$ ipython --no-banner

In [1]: import numpy as np

In [2]: np.set_printoptions(suppress=True, linewidth=160)

In [3]: M = np.load("layer0.npy")

In [4]: print(M)
[[ 4  4]
 [ 6  6]
 [-2 -2]
 [-2 -2]]

In [5]: Uu, sigma, VT = np.linalg.svd(M)

In [6]: print(sigma.round(3) + 0)
[10.954  0.   ]

In [7]: A2 = Uu[:, :1] @ np.diag(sigma[:1]) @ VT[:1]

In [8]: print(A2.round(3))
[[ 4.  4.]
 [ 6.  6.]
 [-2. -2.]
 [-2. -2.]]

In [9]: print(np.linalg.matrix_rank(A2))
1

In [10]: Uu, sigma, VT = np.linalg.svd(M)

In [11]: V = VT[:(sigma > 1e-8).sum()]

In [12]: rng = np.random.default_rng(803)

In [13]: vec = M[0] + -3 * M[1] + rng.integers(2) * np.eye(2)[0]

In [14]: print(vec)
[-13. -14.]

In [15]: print(np.allclose(V.T @ V @ vec, vec))
False

In [16]: print(np.round(V.T @ V, 3))
[[0.5 0.5]
 [0.5 0.5]]

In [17]: J = np.load("mat.npy")

In [18]: print(J)
[[1 0 0]
 [1 1 0]
 [3 0 1]]

In [19]: t3 = np.stack([J, 4 * J, J[::-1]])

In [20]: print(np.einsum("bij,cij->bc", t3, t3))
[[ 13  52   8]
 [ 52 208  32]
 [  8  32  13]]

In [21]: print((t3 @ J.T).shape)
(3, 3, 3)

In [22]: print(np.linalg.matrix_rank(t3.reshape(3, -1)))
2

In [23]: print(np.round(np.linalg.det(t3), 3))
[ 1. 64. -1.]

In [24]: print(t3.shape)
(3, 3, 3)

In [25]: w, V = np.linalg.eig(J)

In [26]: print(w)
[1. 1. 1.]

In [27]: print(np.prod(w))
1.0

In [28]: print(np.round(np.sort(np.linalg.eigvals(np.linalg.inv(J))), 3))
[1. 1. 1.]

In [29]: print(J @ V[:, 0] - w[0] * V[:, 0])
[0. 0. 0.]

In [30]: vec = np.array([1, -1, -3])

In [31]: h = np.maximum(J @ vec, 0)

In [32]: print(J * (h > 1e-9)[:, None])
[[1 0 0]
 [0 0 0]
 [0 0 0]]

In [33]: print(np.flatnonzero(h > 1e-9))
[0]

In [34]: print(np.round(np.tanh(J @ vec), 3))
[0.762 0.    0.   ]

In [35]: print(np.maximum(J @ (3 * vec), 0))
[3 0 0]

In [36]: print(np.linalg.matrix_power(J - np.diag(np.diag(J)), 3))
[[0 0 0]
 [0 0 0]
 [0 0 0]]

In [37]: K = np.load("a.npy")

In [38]: print(K)
[[-2.293 -0.654  7.526]
 [-3.306 -0.129  8.76 ]
 [-4.092 -5.967 -4.033]
 [-0.029 -7.594 -4.878]
 [-2.04  -6.449 -3.808]
 [-2.331 -0.761  5.718]
 [-2.675 -2.661  7.694]
 [-3.662 -0.607  6.822]
 [-1.932 -0.344  6.803]
 [ 0.015 -3.97  -4.914]
 [-3.839 -3.026  8.588]
 [-3.37  -0.389  6.704]
 [-1.036 -7.463 -3.172]
 [-3.364  0.184  6.497]
 [-1.197  0.083  8.124]
 [-2.977  1.34   7.537]
 [-3.002 -0.712  6.654]
 [-2.149 -7.112 -4.53 ]
 [-2.047 -7.018 -5.482]
 [-2.077 -7.613 -4.812]
 [-2.106 -1.999  8.362]
 [-2.391 -6.367 -4.886]
 [-1.832 -5.503 -2.656]
 [-0.258 -6.35  -3.808]
 [-2.968 -6.524 -4.603]
 [-2.539 -1.327  6.569]
 [-3.403 -4.872 -3.917]
 [-1.14  -6.504 -5.289]
 [-2.239 -5.931 -3.439]]

In [39]: idx = rng.permutation(3)

In [40]: print(idx)
[1 0 2]

In [41]: A2 = J[idx][:, idx]

In [42]: print(np.allclose(A2, J))
False

In [43]: print(np.trace(A2))
3

In [44]: print(A2)
[[1 1 0]
 [0 1 0]
 [0 3 1]]

In [45]: print(round(float(np.linalg.det(A2)), 3), round(float(np.linalg.det(J[idx])), 3))
1.0 -1.0

In [46]: print(np.round(np.sort(np.abs(np.linalg.eigvals(A2))), 3))
[1. 1. 1.]
